>>> import numpy as np
>>> np.set_printoptions(precision=3, suppress=True, linewidth=160)
>>> m1 = np.load("x.npy")
>>> print(m1)
[[0 0 2 1]
 [0 0 1 0]
 [0 0 0 1]
 [0 0 0 0]]
>>> print(np.linalg.matrix_rank(m1 - m1[0, 0] * np.eye(4)))
2
>>> print(np.sort(np.linalg.eigvals(m1)))
[0. 0. 0. 0.]
>>> print((m1 + m1.T) / 2)
[[0.  0.  1.  0.5]
 [0.  0.  0.5 0. ]
 [1.  0.5 0.  0.5]
 [0.5 0.  0.5 0. ]]
>>> print(round(np.abs(np.linalg.eigvals(m1)).max(), 3))
0.0
>>> print(np.linalg.matrix_power(m1, 2))
[[0 0 0 2]
 [0 0 0 1]
 [0 0 0 0]
 [0 0 0 0]]
>>> print(np.allclose(m1 @ m1.T, m1.T @ m1))
False
>>> print((m1 - m1.T) / 2)
[[ 0.   0.   1.   0.5]
 [ 0.   0.   0.5  0. ]
 [-1.  -0.5  0.   0.5]
 [-0.5  0.  -0.5  0. ]]
>>> left, sig, Vt = np.linalg.svd(m1)
>>> print(sig.round(3) + 0)
[2.449 1.    0.    0.   ]
>>> print(np.argmax(sig[:-1] / (sig[1:] + 1e-6)) + 1)
2
>>> M2 = left[:, :2] @ np.diag(sig[:2]) @ Vt[:2]
>>> print(np.linalg.matrix_rank(m1, rtol=0.05))
2
>>> left, sig, Vt = np.linalg.svd(m1)
>>> vecs = Vt[:(sig > 1e-8).sum()]
>>> rng = np.random.default_rng(97)
>>> vec = m1[2] + 3 * m1[3] + rng.integers(2) * np.eye(4)[1]
>>> print(vec)
[0. 0. 0. 1.]
>>> print(round(np.linalg.norm(vec - vecs.T @ vecs @ vec), 3))
0.0
>>> print(np.round(np.diag(vecs.T @ vecs), 3) + 0)
[0. 0. 1. 1.]
>>> print(np.round(vecs.T @ vecs, 3) + 0)
[[0. 0. 0. 0.]
 [0. 0. 0. 0.]
 [0. 0. 1. 0.]
 [0. 0. 0. 1.]]
>>> print(np.linalg.matrix_rank(np.vstack([m1, vec])))
2
>>> print(np.allclose(vecs.T @ vecs @ vec, vec))
True
>>> mat = np.load("a.npy")
>>> print(mat)
[[-2.319 -0.678 -0.962]
 [-0.806 -0.572  2.77 ]
 [-1.112  2.309  0.463]]
>>> np.linalg.determinant(mat)
Traceback (most recent call last):
  File "<python-input-28>", line 1, in <module>
    np.linalg.determinant(mat)
    ^^^^^^^^^^^^^^^^^^^^^
AttributeError: module 'numpy.linalg' has no attribute 'determinant'
>>> print((mat - mat.T) / 2)
[[ 0.     0.064  0.075]
 [-0.064  0.     0.23 ]
 [-0.075 -0.23   0.   ]]
>>> print(mat @ mat)
[[ 6.994 -0.261 -0.093]
 [-0.75   7.27   0.473]
 [ 0.203  0.502  7.68 ]]
>>> print(np.round(np.linalg.det(mat.T), 3))
19.684
>>> print(round(float(np.linalg.det(2 * mat)), 3), round(np.linalg.det(mat), 3))
157.471 19.684
>>> O, _ = np.linalg.qr(np.array([[0.1, -2.3, 1.1], [-1.7, -2.3, -0.6], [-1.6, 1.2, -0.4]]))
>>> F = 5 * O
>>> print(F)
[[-0.214 -3.446  3.617]
 [ 3.638 -2.589 -2.251]
 [ 3.424  2.535  2.618]]
>>> M2 = np.array([[2, 0, 3], [3, 0, 2], [3, 3, 2]])
>>> print(np.einsum("ik,kj->ji", F, M2))
[[ 0.085 -7.243 22.305]
 [10.85  -6.753  7.853]
 [-0.3    1.234 20.576]]
>>> print(np.vstack([F, M2.T]).shape)
(6, 3)
>>> print(M2.T @ F.T)
[[ 0.085 -7.243 22.305]
 [10.85  -6.753  7.853]
 [-0.3    1.234 20.576]]
>>> print(np.linalg.matrix_rank(F @ M2))
3
>>> print(np.einsum("ij->j", F))
[ 6.847 -3.499  3.983]
>>> M2 = F / np.sqrt((F ** 2).mean(axis=1, keepdims=True))
>>> print(np.linalg.norm(M2, axis=1))
[1.732 1.732 1.732]
>>> print(F - F.mean(axis=1, keepdims=True))
[[-0.2   -3.431  3.631]
 [ 4.038 -2.188 -1.85 ]
 [ 0.565 -0.324 -0.241]]
>>> P = np.triu(np.array([[2, 2, 2], [2, 2, 2], [1, 1, 0]]), 1) + np.eye(3)
>>> M2 = P @ F @ np.linalg.inv(P)
>>> print(P @ F - F @ P)
[[ 14.123   0.321   8.053]
 [  6.847  -2.205   3.137]
 [  0.     -6.847 -11.917]]
>>> print(round(np.linalg.det(M2), 3))
125.0
>>> print(round(float(np.trace(M2)), 3), round(np.trace(F), 3))
-0.185 -0.185
>>> print(np.linalg.matrix_rank(M2))
3
>>> E = np.load("block7.npy")
>>> print(E)
[[-0.725  0.532 -0.437]
 [-0.198 -0.769 -0.608]
 [-0.659 -0.355  0.663]]
>>> C2 = E.T @ E
>>> print(np.diag(C2))
[1. 1. 1.]
>>> print(np.allclose(C2, C2.T))
True
>>> print(np.allclose(E, E.T))
False
>>> print(np.linalg.matrix_power(E, 4))
[[ 0.023 -0.81  -0.586]
 [ 0.999 -0.001  0.041]
 [-0.034 -0.587  0.809]]
>>> print(round(np.trace(E), 3))
-0.831
>>> print(E @ E)
[[ 0.709 -0.64  -0.296]
 [ 0.697  0.701  0.151]
 [ 0.111 -0.313  0.943]]
>>> vec = np.array([1, 2, -3])
>>> print(E @ (2 * vec))
[ 3.298  0.179 -6.715]
>>> print((E * vec).sum(axis=1))
[ 1.649  0.09  -3.357]
>>> print((E @ vec).argmax())
0
>>> print(E * vec)
[[-0.725  1.064  1.31 ]
 [-0.198 -1.537  1.825]
 [-0.659 -0.71  -1.988]]
>>> print(E @ np.eye(3)[0])
[-0.725 -0.198 -0.659]
>>> print(round(float(np.einsum("ii->", E)), 3))
-0.831
>>> print(np.poly(E))
[ 1.     0.831 -0.831 -1.   ]
>>> print(round(np.linalg.det(E[::-1]), 3))
-1.0
>>> print(round(np.einsum("ij,ji->", E, E), 3))
2.353
>>> print(np.round(np.linalg.det(2 * E), 3), round(np.linalg.det(E), 3))
8.0 1.0
>>> feats = np.load("test11.npy")
>>> print(feats)
[[-0.21  0.42  0.75]
 [ 0.35  1.6   1.28]
 [ 0.91  0.78 -0.39]]
>>> M2 = feats / np.linalg.norm(feats, axis=1, keepdims=True)
>>> C2 = M2 @ M2.T
>>> print(np.argwhere(np.triu(np.abs(C2) > 0.95, 1)))
[]
>>> print(round(np.degrees(np.arccos(np.clip(C2[1, 0], -1, 1))), 3))
32.08
>>> print(C2)
[[ 1.     0.847 -0.14 ]
 [ 0.847  1.     0.407]
 [-0.14   0.407  1.   ]]
>>> P = np.triu(np.array([[-3, 0, -3], [-1, -1, 2], [1, -1, 2]]), 1) + np.eye(3)
>>> M2 = P @ feats @ np.linalg.inv(P)
>>> print(np.linalg.matrix_rank(M2))
2
>>> print(M2)
[[-2.94 -1.92 -3.06]
 [ 2.17  3.16  0.69]
 [ 0.91  0.78  0.78]]
>>> print(np.trace(M2), np.trace(feats))
1.0 1.0
>>> vec = np.array([4, -3, 1])
>>> y = E @ vec
>>> c, lr = np.zeros(3), 1 / np.linalg.norm(E, 2) ** 2
>>> for i in range(30):
...     c -= lr * E.T @ (E @ c - y)
...     if i % 10 == 0: print(i, round(np.linalg.norm(E @ c - y), 3))
... 
0 0.0
10 0.0
20 0.0
>>> print(c)
[ 4. -3.  1.]
>>> print(np.round(np.linalg.cond(E), 3))
1.0
>>> left, sig, Vt = np.linalg.svd(feats)
>>> vecs = Vt[:(sig > 1e-8).sum()]
>>> vec = feats[1] + -2 * feats[0] + rng.integers(2) * np.eye(3)[2]
>>> print(vec)
[0.77 0.76 0.78]
>>> print(round(np.linalg.norm(vec - vecs.T @ vecs @ vec), 3))
0.494
>>> print(vecs.T @ vecs)
[[ 0.54   0.369 -0.335]
 [ 0.369  0.704  0.269]
 [-0.335  0.269  0.756]]
>>> J = np.load("w.npy")
>>> print(J)
[[2 0 0]
 [0 1 0]
 [0 0 0]]
>>> rk = np.linalg.matrix_rank(J)
>>> print(rk)
2
>>> N = np.linalg.svd(J)[2][rk:].T
>>> print(N.shape)
(3, 1)
>>> print(J @ N)
[[0.]
 [0.]
 [0.]]
>>> print(np.linalg.matrix_rank(J.T @ J), np.linalg.matrix_rank(J @ J.T))
2 2
>>> P = np.triu(np.array([[-1, 1, -3], [-2, 3, 0], [0, 2, 2]]), 1) + np.eye(3)
>>> M2 = P @ E @ np.linalg.inv(P)
>>> print(M2)
[[ 1.055 -0.227  0.132]
 [-0.198 -0.571 -1.202]
 [-0.659  0.305 -1.315]]
>>> print(np.round(np.linalg.det(M2), 3))
1.0
>>> M2 = J + rng.integers(-2, 3, (3, 2)) @ rng.integers(-2, 3, (2, 3))
>>> print(M2)
[[ 0  4  0]
 [ 0  1  0]
 [ 2 -4 -4]]
>>> print(np.linalg.matrix_rank(M2 - J, tol=1e-8))
2
>>> print(np.abs(M2 - J).sum(axis=1))
[ 6  0 10]
>>> arr = np.load("layer9.npy")
>>> print(arr)
[[  0.369   5.991   4.78 ]
 [  0.554   5.325 -16.296]
 [  0.235   0.578   9.042]
 [ -1.014  -6.99   -3.842]
 [ -0.728  -1.637   0.521]
 [ -0.55   -7.915  31.258]
 [ -0.357   1.616  20.022]
 [ -1.039   1.136 -30.128]
 [  0.177  -2.523   4.301]
 [ -0.669   0.813 -23.673]
 [  0.356   1.993   4.697]
 [  0.439  -2.774 -32.315]
 [ -0.074  -5.952  49.901]
 [  0.869   1.382   8.763]
 [ -0.526   1.408 -52.608]
 [  0.25    3.57  -25.888]
 [ -0.836  -1.203  16.747]
 [  0.11    1.373  -3.845]]
>>> W2 = arr[[9, 2]].astype(float)
>>> for _ in range(3):
...     idx = np.linalg.norm(arr[:, None] - W2, axis=-1).argmin(axis=1)
...     W2 = np.array([arr[idx == j].mean(axis=0) for j in range(2)])
... 
>>> print(idx)
[1 0 1 1 1 1 1 0 1 0 1 0 1 1 0 0 1 1]
>>> print(np.abs(W2[1] - W2[0]).argmax())
2
>>> print(np.bincount(idx))
[ 6 12]
>>> M2 = arr + rng.integers(-2, 3, (18, 1)) @ rng.integers(-2, 3, (1, 3))
>>> print(M2)
[[  4.369   1.991   4.78 ]
 [ -3.446   9.325 -16.296]
 [ -1.765   2.578   9.042]
 [ -3.014  -4.99   -3.842]
 [  3.272  -5.637   0.521]
 [  1.45   -9.915  31.258]
 [ -2.357   3.616  20.022]
 [  2.961  -2.864 -30.128]
 [ -1.823  -0.523   4.301]
 [ -4.669   4.813 -23.673]
 [ -3.644   5.993   4.697]
 [  0.439  -2.774 -32.315]
 [  1.926  -7.952  49.901]
 [  4.869  -2.618   8.763]
 [ -0.526   1.408 -52.608]
 [ -3.75    7.57  -25.888]
 [  1.164  -3.203  16.747]
 [  4.11   -2.627  -3.845]]
>>> print(np.linalg.matrix_rank(M2 - arr, tol=1e-8))
1
>>> print(np.round(np.linalg.svd(M2 - arr, compute_uv=False), 3) + 0)
[18.547  0.     0.   ]
>>> sig = 3 * 0.7 ** np.arange(3)
>>> X = rng.normal(size=(10, 3)) * rng.permutation(sig)
>>> print(X)
[[-0.348  0.055 -1.45 ]
 [ 0.814  2.707  2.833]
 [-3.155 -1.56  -2.005]
 [ 0.771 -3.79  -2.633]
 [ 0.217 -3.692  4.039]
 [ 1.515 -2.005 -0.985]
 [-0.535 -1.231 -3.945]
 [ 2.673  0.814 -3.951]
 [-1.809  3.24  -3.1  ]
 [-1.927 -3.083  5.451]]
>>> P = X @ np.linalg.solve(X.T @ X, X.T)
>>> print(np.trace(P))
3.0
>>> print(np.round(np.linalg.eigvalsh(P), 3) + 0)
[0. 0. 0. 0. 0. 0. 0. 1. 1. 1.]
>>> print(np.diag(P))
[0.027 0.265 0.469 0.374 0.314 0.17  0.218 0.356 0.371 0.435]
>>> Xc = (X - X.mean(axis=0)) / X.std(axis=0)
>>> print(Xc.std(axis=0))
[1. 1. 1.]
>>> c = np.linalg.lstsq(np.delete(Xc, 2, axis=1), Xc[:, 2])[0]
>>> print(np.abs(c).argmax())
1
